$ python3 -q
>>> import numpy as np
>>> np.set_printoptions(suppress=True, linewidth=120)
>>> cent = np.array([[0.3, 0.2, -1.0, -0.9, 1.1, 0.4, -1.0, -1.6, -0.2, -0.3, -0.2, 1.4],
...     [0.7, -1.6, -1.3, 0.7, 0.2, -0.5, 0.9, 0.3, -1.0, 1.0, -1.1, -1.3]])
>>> rng = np.random.default_rng(2276)
>>> K = np.array([[2, 2],
...     [1, 3],
...     [3, 0],
...     [3, 0],
...     [1, 0],
...     [2, 2],
...     [0, 1],
...     [1, 0],
...     [2, 1],
...     [1, 3],
...     [1, 2],
...     [0, 2],
...     [1, 1],
...     [3, 2],
...     [0, 1],
...     [1, 2],
...     [0, 0],
...     [2, 0],
...     [3, 1],
...     [3, 3],
...     [2, 0],
...     [3, 1],
...     [0, 0],
...     [0, 3],
...     [2, 1]]) @ cent + 0.3 * rng.normal(size=(25, 12))
>>> print(K.round(1) + 0)
[[ 2.1 -3.1 -3.9 -0.1  2.1 -0.3  0.2 -2.4 -2.7  1.3 -2.2  0.8]
 [ 1.8 -4.6 -5.   0.8  1.2 -1.   1.5 -0.8 -3.3  2.8 -3.1 -2.6]
 [ 0.7  0.5 -2.6 -2.8  3.6  1.2 -3.2 -5.3  0.  -0.7 -0.7  4. ]
 [ 0.9  1.  -2.8 -3.3  3.4  1.3 -2.7 -4.1 -1.1 -0.3 -0.3  4.2]
 [-0.3  0.2 -1.5 -1.1  1.4  0.1 -1.3 -1.5 -0.1 -0.8 -0.1  0.9]
 [ 2.  -2.9 -4.7  0.   2.3 -0.1 -0.9 -2.6 -2.   1.4 -3.2 -0.1]
 [ 0.6 -1.9 -1.5  0.3  0.  -0.6  0.7  0.5 -1.1  0.9 -1.  -1.1]
 [ 0.8  0.3 -0.9 -1.1  0.7  0.8 -1.8 -0.8 -0.1 -0.3 -0.3  1.7]
 [ 1.4 -1.3 -3.7 -1.   2.2  0.8 -0.8 -3.4 -1.8  1.  -1.8  1.4]
 [ 2.5 -4.7 -4.5  1.1  2.2 -1.3  2.1 -1.3 -3.5  2.6 -3.6 -2.5]
 [ 1.6 -2.5 -3.7  0.3  1.4 -0.9  1.1 -0.5 -2.   1.5 -2.3 -0.9]
 [ 1.5 -3.7 -2.6  1.2  1.  -0.8  1.8  0.8 -2.5  2.  -2.1 -2.4]
 [ 0.7 -1.6 -2.2 -0.2  1.6 -0.2  0.5 -1.4 -1.5  1.4 -1.5 -0.3]
 [ 2.4 -2.  -5.4 -1.3  3.8 -0.2 -0.7 -4.2 -2.6  1.2 -2.4  1.7]
 [ 0.6 -1.6 -1.3  0.3  0.4  0.2  0.8  0.1 -0.7  0.8 -0.7 -1.2]
 [ 1.5 -2.8 -3.2  0.7  2.1 -0.5  1.  -0.9 -1.9  1.6 -2.1 -1.2]
 [-0.5  0.1  0.2  0.6  0.2  0.5 -0.2  0.4 -0.3 -0.2  0.2  0.4]
 [ 1.1  0.3 -1.9 -2.   2.   0.8 -1.7 -3.5  0.3 -0.7 -0.2  2.5]
 [ 2.  -0.7 -4.2 -2.   3.7  0.7 -1.8 -4.1 -1.8  0.1 -1.9  3.4]
 [ 3.6 -4.6 -6.4 -0.7  3.9  0.5  0.  -4.1 -3.5  2.2 -4.   0.2]
 [ 0.8  0.4 -1.7 -1.8  1.8  1.1 -1.9 -3.1 -0.5 -1.  -0.3  2.5]
 [ 1.5 -1.2 -4.1 -2.2  3.   0.4 -2.8 -4.6 -1.2 -0.3 -1.7  2.6]
 [ 0.4 -0.1 -0.3 -0.4  0.2  0.2  0.3  0.  -0.1  0.1  0.3 -0.2]
 [ 2.  -5.1 -3.6  1.8  0.7 -1.2  2.7  0.4 -3.2  3.2 -3.4 -3.7]
 [ 1.3 -1.5 -2.9 -1.3  3.   0.6 -0.9 -3.3 -1.7  0.1 -1.8  1.6]]
>>> x = np.array([-1, 1, 0, 2, 0, 1, 0, -1, 2, -2, -2, -1])
>>> print(np.round(K @ np.eye(12)[3], 1) + 0)
[-0.1  0.8 -2.8 -3.3 -1.1  0.   0.3 -1.1 -1.   1.1  0.3  1.2 -0.2 -1.3  0.3  0.7  0.6 -2.  -2.  -0.7 -1.8 -2.2 -0.4
  1.8 -1.3]
>>> print(np.round(K @ np.ones(12), 1))
[ -8.2 -12.1  -5.3  -3.9  -4.  -10.8  -4.2  -0.9  -7.  -10.9  -7.   -5.7  -4.9  -9.5  -2.1  -5.7   1.5  -2.9  -6.6
 -13.   -4.  -10.7   0.3  -9.4  -6.9]
>>> print(np.round(K @ x, 1))
[-7.9 -8.4 -0.5 -6.4  0.6 -2.7 -4.  -1.7 -3.7 -7.4 -5.5 -6.6 -4.  -7.6 -1.9 -4.2  1.  -0.6 -5.1 -8.6 -0.7 -2.9 -1.8
 -7.3 -3.1]
>>> print(np.round(np.einsum("ij,j->i", K, x), 1))
[-7.9 -8.4 -0.5 -6.4  0.6 -2.7 -4.  -1.7 -3.7 -7.4 -5.5 -6.6 -4.  -7.6 -1.9 -4.2  1.  -0.6 -5.1 -8.6 -0.7 -2.9 -1.8
 -7.3 -3.1]
>>> print((K @ x).argmax())
16
